% ipython --no-banner

In [1]: import numpy as np

In [2]: import numpy.linalg as la

In [3]: np.set_printoptions(suppress=True, linewidth=160)

In [4]: cent = np.array([[2, 0, 0, 0, 0, 1, 1, -1]])

In [5]: rng = np.random.default_rng(468)

In [6]: E = rng.normal(size=(15, 1)) @ cent + np.array([2, 1, 2, 0, 0, 2, 2, 0])

In [7]: E.round(1)
Out[7]: 
array([[ 0.9,  1. ,  2. ,  0. ,  0. ,  1.4,  1.4,  0.6],
       [ 1.4,  1. ,  2. ,  0. ,  0. ,  1.7,  1.7,  0.3],
       [ 1.5,  1. ,  2. ,  0. ,  0. ,  1.8,  1.8,  0.2],
       [ 3.3,  1. ,  2. ,  0. ,  0. ,  2.6,  2.6, -0.6],
       [ 2.2,  1. ,  2. ,  0. ,  0. ,  2.1,  2.1, -0.1],
       [ 3.1,  1. ,  2. ,  0. ,  0. ,  2.5,  2.5, -0.5],
       [ 1.8,  1. ,  2. ,  0. ,  0. ,  1.9,  1.9,  0.1],
       [ 0.2,  1. ,  2. ,  0. ,  0. ,  1.1,  1.1,  0.9],
       [ 0.8,  1. ,  2. ,  0. ,  0. ,  1.4,  1.4,  0.6],
       [ 3.2,  1. ,  2. ,  0. ,  0. ,  2.6,  2.6, -0.6],
       [ 4.2,  1. ,  2. ,  0. ,  0. ,  3.1,  3.1, -1.1],
       [ 2.6,  1. ,  2. ,  0. ,  0. ,  2.3,  2.3, -0.3],
       [ 4.8,  1. ,  2. ,  0. ,  0. ,  3.4,  3.4, -1.4],
       [ 1.5,  1. ,  2. ,  0. ,  0. ,  1.7,  1.7,  0.3],
       [ 2.4,  1. ,  2. ,  0. ,  0. ,  2.2,  2.2, -0.2]])

In [8]: B = E / la.norm(E, axis=1, keepdims=True)

In [9]: gram = B @ B.T

In [10]: (gram - 2 * np.eye(15)).round(6).argmax(axis=1)
Out[10]: array([ 8, 13, 13,  9, 14,  9,  2,  8,  0,  3, 12, 14, 10,  2,  4])

In [11]: gram[8].round(1)
Out[11]: array([1. , 1. , 1. , 0.8, 0.9, 0.9, 1. , 1. , 1. , 0.9, 0.8, 0.9, 0.8, 1. , 0.9])

In [12]: np.argwhere(np.triu(np.abs(gram) > 0.95, 1))
Out[12]: 
array([[ 0,  1],
       [ 0,  2],
       [ 0,  6],
       [ 0,  7],
       [ 0,  8],
       [ 0, 13],
       [ 1,  2],
       [ 1,  4],
       [ 1,  6],
       [ 1,  8],
       [ 1, 11],
       [ 1, 13],
       [ 1, 14],
       [ 2,  4],
       [ 2,  5],
       [ 2,  6],
       [ 2,  8],
       [ 2, 11],
       [ 2, 13],
       [ 2, 14],
       [ 3,  4],
       [ 3,  5],
       [ 3,  6],
       [ 3,  9],
       [ 3, 10],
       [ 3, 11],
       [ 3, 12],
       [ 3, 14],
       [ 4,  5],
       [ 4,  6],
       [ 4,  9],
       [ 4, 10],
       [ 4, 11],
       [ 4, 12],
       [ 4, 13],
       [ 4, 14],
       [ 5,  6],
       [ 5,  9],
       [ 5, 10],
       [ 5, 11],
       [ 5, 12],
       [ 5, 14],
       [ 6,  8],
       [ 6,  9],
       [ 6, 11],
       [ 6, 13],
       [ 6, 14],
       [ 7,  8],
       [ 8, 13],
       [ 9, 10],
       [ 9, 11],
       [ 9, 12],
       [ 9, 14],
       [10, 11],
       [10, 12],
       [10, 14],
       [11, 12],
       [11, 13],
       [11, 14],
       [12, 14],
       [13, 14]])
